$ ipython --no-banner

In [1]: import numpy as np

In [2]: from numpy import linalg as LA

In [3]: np.set_printoptions(precision=1, suppress=True, linewidth=200)

In [4]: def rnd(a):
   ...:     return np.round(a, 1) + 0
   ...: 

In [5]: M = np.load("x.npy")

In [6]: rnd(M)
Out[6]: 
array([[-0.4,  1.1, -1.1, -0.2,  0.3, -0.1,  0.7, -0.7, -1.2, -1.9, -0.4],
       [-0.1, -0.8,  0. , -1.9, -0.4,  0.3, -1.2, -0.4, -1.2,  0.3, -1.3],
       [-0.5, -0.8, -0.8, -1. ,  1.3, -0.1, -0.6, -1.1,  1.3, -0.5,  1.2],
       [ 0.7,  0. , -0.7, -0.1,  1.2,  1. ,  0.4,  0.2, -1.6,  1.2,  1.2],
       [ 1.3,  0. , -1.7,  0. ,  0. ,  0. ,  0.8, -0.4,  1. ,  0.8, -1.4],
       [-1.6,  0.3,  0.7, -0.4,  0.3,  0. ,  1.6, -1.1,  0.1,  1.3, -0.4],
       [-0.5,  0.9,  0.4, -0.2,  1.8,  1. , -0.5,  1.3,  0.6, -0.1, -1.2],
       [ 0.4,  0.2,  0.5,  0.6, -0.6,  2.3, -0.3, -1.4,  0.4, -0.4,  0. ],
       [ 1.3, -1. ,  1.5,  0.3,  1.4, -0.7,  0.5, -0.8, -0.4, -0.6, -0.6],
       [ 1.1,  2.1,  0.7, -1. ,  0. , -0.7, -0.6, -0.6,  0.2,  0.5,  0.5],
       [-0.6,  0.3, -0.5,  1.7,  0.6, -0.7, -1.5, -1. , -0.5,  0.8, -0.5]])

In [7]: rnd((M - M.T) / 2)
Out[7]: 
array([[ 0. ,  0.6, -0.3, -0.4, -0.5,  0.7,  0.6, -0.6, -1.2, -1.5,  0.1],
       [-0.6,  0. ,  0.4, -0.9, -0.2,  0. , -1. , -0.3, -0.1, -0.9, -0.8],
       [ 0.3, -0.4,  0. , -0.1,  1.5, -0.4, -0.5, -0.8, -0.1, -0.6,  0.9],
       [ 0.4,  0.9,  0.1,  0. ,  0.6,  0.7,  0.3, -0.2, -1. ,  1.1, -0.2],
       [ 0.5,  0.2, -1.5, -0.6,  0. , -0.1, -0.5,  0.1, -0.2,  0.4, -1. ],
       [-0.7,  0. ,  0.4, -0.7,  0.1,  0. ,  0.3, -1.7,  0.4,  1. ,  0.2],
       [-0.6,  1. ,  0.5, -0.3,  0.5, -0.3,  0. ,  0.8,  0. ,  0.2,  0.2],
       [ 0.6,  0.3,  0.8,  0.2, -0.1,  1.7, -0.8,  0. ,  0.6,  0.1,  0.5],
       [ 1.2,  0.1,  0.1,  1. ,  0.2, -0.4,  0. , -0.6,  0. , -0.4,  0. ],
       [ 1.5,  0.9,  0.6, -1.1, -0.4, -1. , -0.2, -0.1,  0.4,  0. , -0.1],
       [-0.1,  0.8, -0.9,  0.2,  1. , -0.2, -0.2, -0.5,  0. ,  0.1,  0. ]])

In [8]: rnd(np.abs(LA.eigvals(M)).max())
Out[8]: np.float64(3.0)

In [9]: rnd(np.sort(np.abs(LA.eigvals(M))))
Out[9]: array([3., 3., 3., 3., 3., 3., 3., 3., 3., 3., 3.])

In [10]: rng = np.random.default_rng(2662)

In [11]: z = rng.permutation(11)

In [12]: Y = M[:, z] * rng.choice([-1, 1], 11)

In [13]: rnd(Y)
Out[13]: 
array([[-1.1,  0.4,  0.2,  0.3,  1.2,  1.9,  0.4, -0.1,  1.1, -0.7,  0.7],
       [ 0. ,  0.1,  1.9, -0.4,  1.2, -0.3,  1.3,  0.3, -0.8, -0.4, -1.2],
       [-0.8,  0.5,  1. ,  1.3, -1.3,  0.5, -1.2, -0.1, -0.8, -1.1, -0.6],
       [-0.7, -0.7,  0.1,  1.2,  1.6, -1.2, -1.2,  1. ,  0. ,  0.2,  0.4],
       [-1.7, -1.3,  0. ,  0. , -1. , -0.8,  1.4,  0. ,  0. , -0.4,  0.8],
       [ 0.7,  1.6,  0.4,  0.3, -0.1, -1.3,  0.4,  0. ,  0.3, -1.1,  1.6],
       [ 0.4,  0.5,  0.2,  1.8, -0.6,  0.1,  1.2,  1. ,  0.9,  1.3, -0.5],
       [ 0.5, -0.4, -0.6, -0.6, -0.4,  0.4,  0. ,  2.3,  0.2, -1.4, -0.3],
       [ 1.5, -1.3, -0.3,  1.4,  0.4,  0.6,  0.6, -0.7, -1. , -0.8,  0.5],
       [ 0.7, -1.1,  1. ,  0. , -0.2, -0.5, -0.5, -0.7,  2.1, -0.6, -0.6],
       [-0.5,  0.6, -1.7,  0.6,  0.5, -0.8,  0.5, -0.7,  0.3, -1. , -1.5]])

In [14]: Uu, _, vt = LA.svd(M.T @ Y)

In [15]: rnd(Uu @ vt)
Out[15]: 
array([[ 0., -1.,  0.,  0.,  0.,  0.,  0.,  0.,  0.,  0.,  0.],
       [ 0.,  0.,  0.,  0.,  0.,  0.,  0.,  0.,  1.,  0.,  0.],
       [ 1.,  0.,  0.,  0.,  0.,  0.,  0.,  0.,  0.,  0.,  0.],
       [ 0.,  0., -1.,  0.,  0.,  0.,  0.,  0.,  0.,  0.,  0.],
       [ 0.,  0.,  0.,  1.,  0.,  0.,  0.,  0.,  0.,  0.,  0.],
       [ 0.,  0.,  0.,  0.,  0.,  0.,  0.,  1.,  0.,  0.,  0.],
       [ 0.,  0.,  0.,  0.,  0.,  0.,  0.,  0.,  0.,  0.,  1.],
       [ 0.,  0.,  0.,  0.,  0.,  0.,  0.,  0.,  0.,  1.,  0.],
       [ 0.,  0.,  0.,  0., -1.,  0.,  0.,  0.,  0.,  0.,  0.],
       [ 0.,  0.,  0.,  0.,  0., -1.,  0.,  0.,  0.,  0.,  0.],
       [ 0.,  0.,  0.,  0.,  0.,  0., -1.,  0.,  0.,  0.,  0.]])

In [16]: z
Out[16]: array([ 2,  0,  3,  4,  8,  9, 10,  5,  1,  7,  6])

In [17]: rnd(LA.pinv(M))
Out[17]: 
array([[ 0. ,  0. , -0.1,  0.1,  0.1, -0.2, -0.1,  0. ,  0.1,  0.1, -0.1],
       [ 0.1, -0.1, -0.1,  0. ,  0. ,  0. ,  0.1,  0. , -0.1,  0.2,  0. ],
       [-0.1,  0. , -0.1, -0.1, -0.2,  0.1,  0. ,  0.1,  0.2,  0.1, -0.1],
       [ 0. , -0.2, -0.1,  0. ,  0. ,  0. ,  0. ,  0.1,  0. , -0.1,  0.2],
       [ 0. ,  0. ,  0.1,  0.1,  0. ,  0. ,  0.2, -0.1,  0.2,  0. ,  0.1],
       [ 0. ,  0. ,  0. ,  0.1,  0. ,  0. ,  0.1,  0.3, -0.1, -0.1, -0.1],
       [ 0.1, -0.1, -0.1,  0. ,  0.1,  0.2, -0.1,  0. ,  0.1, -0.1, -0.2],
       [-0.1,  0. , -0.1,  0. ,  0. , -0.1,  0.1, -0.2, -0.1, -0.1, -0.1],
       [-0.1, -0.1,  0.1, -0.2,  0.1,  0. ,  0.1,  0. ,  0. ,  0. , -0.1],
       [-0.2,  0. , -0.1,  0.1,  0.1,  0.1,  0. ,  0. , -0.1,  0.1,  0.1],
       [ 0. , -0.1,  0.1,  0.1, -0.2,  0. , -0.1,  0. , -0.1,  0.1, -0.1]])

In [18]: rnd(LA.svd(M, compute_uv=False))
Out[18]: array([3., 3., 3., 3., 3., 3., 3., 3., 3., 3., 3.])

In [19]: rnd(M @ M.T)
Out[19]: 
array([[9., 0., 0., 0., 0., 0., 0., 0., 0., 0., 0.],
       [0., 9., 0., 0., 0., 0., 0., 0., 0., 0., 0.],
       [0., 0., 9., 0., 0., 0., 0., 0., 0., 0., 0.],
       [0., 0., 0., 9., 0., 0., 0., 0., 0., 0., 0.],
       [0., 0., 0., 0., 9., 0., 0., 0., 0., 0., 0.],
       [0., 0., 0., 0., 0., 9., 0., 0., 0., 0., 0.],
       [0., 0., 0., 0., 0., 0., 9., 0., 0., 0., 0.],
       [0., 0., 0., 0., 0., 0., 0., 9., 0., 0., 0.],
       [0., 0., 0., 0., 0., 0., 0., 0., 9., 0., 0.],
       [0., 0., 0., 0., 0., 0., 0., 0., 0., 9., 0.],
       [0., 0., 0., 0., 0., 0., 0., 0., 0., 0., 9.]])
